% ipython --no-banner

In [1]: import numpy as np

In [2]: import numpy.linalg as la

In [3]: np.set_printoptions(precision=3, suppress=True, linewidth=200)

In [4]: mat = np.load("test17.npy")

In [5]: print(mat)
[[1.    0.9   0.81  0.729 0.656 0.59  0.531 0.478 0.43  0.387 0.349]
 [0.9   1.    0.9   0.81  0.729 0.656 0.59  0.531 0.478 0.43  0.387]
 [0.81  0.9   1.    0.9   0.81  0.729 0.656 0.59  0.531 0.478 0.43 ]
 [0.729 0.81  0.9   1.    0.9   0.81  0.729 0.656 0.59  0.531 0.478]
 [0.656 0.729 0.81  0.9   1.    0.9   0.81  0.729 0.656 0.59  0.531]
 [0.59  0.656 0.729 0.81  0.9   1.    0.9   0.81  0.729 0.656 0.59 ]
 [0.531 0.59  0.656 0.729 0.81  0.9   1.    0.9   0.81  0.729 0.656]
 [0.478 0.531 0.59  0.656 0.729 0.81  0.9   1.    0.9   0.81  0.729]
 [0.43  0.478 0.531 0.59  0.656 0.729 0.81  0.9   1.    0.9   0.81 ]
 [0.387 0.43  0.478 0.531 0.59  0.656 0.729 0.81  0.9   1.    0.9  ]
 [0.349 0.387 0.43  0.478 0.531 0.59  0.656 0.729 0.81  0.9   1.   ]]

In [6]: print(round(la.norm(mat, 1), 3), np.round(la.norm(mat, np.inf), 3))
8.37 8.37

In [7]: print(la.norm(mat, axis=1))
[2.178 2.33  2.437 2.507 2.547 2.56  2.547 2.507 2.437 2.33  2.178]

In [8]: M = np.load("run8.npy")

In [9]: print(M)
[[0.02 0.   0.   3.   5.   2.   3.   4.   3.  ]
 [4.   3.02 4.   5.   0.   2.   0.   1.   0.  ]
 [5.   4.   4.02 0.   3.   5.   4.   4.   5.  ]
 [1.   4.   0.   1.02 1.   5.   3.   5.   2.  ]
 [3.   0.   5.   3.   0.02 2.   4.   5.   1.  ]
 [3.   4.   4.   1.   3.   2.02 2.   1.   4.  ]
 [2.   1.   5.   3.   2.   3.   4.02 3.   5.  ]
 [1.   0.   2.   2.   5.   3.   0.   3.02 4.  ]
 [0.   0.   0.   3.   5.   2.   3.   4.   3.02]]

In [10]: print(np.argsort(-la.norm(M, axis=0).round(6), kind="stable")[:3])
[7 8 2]
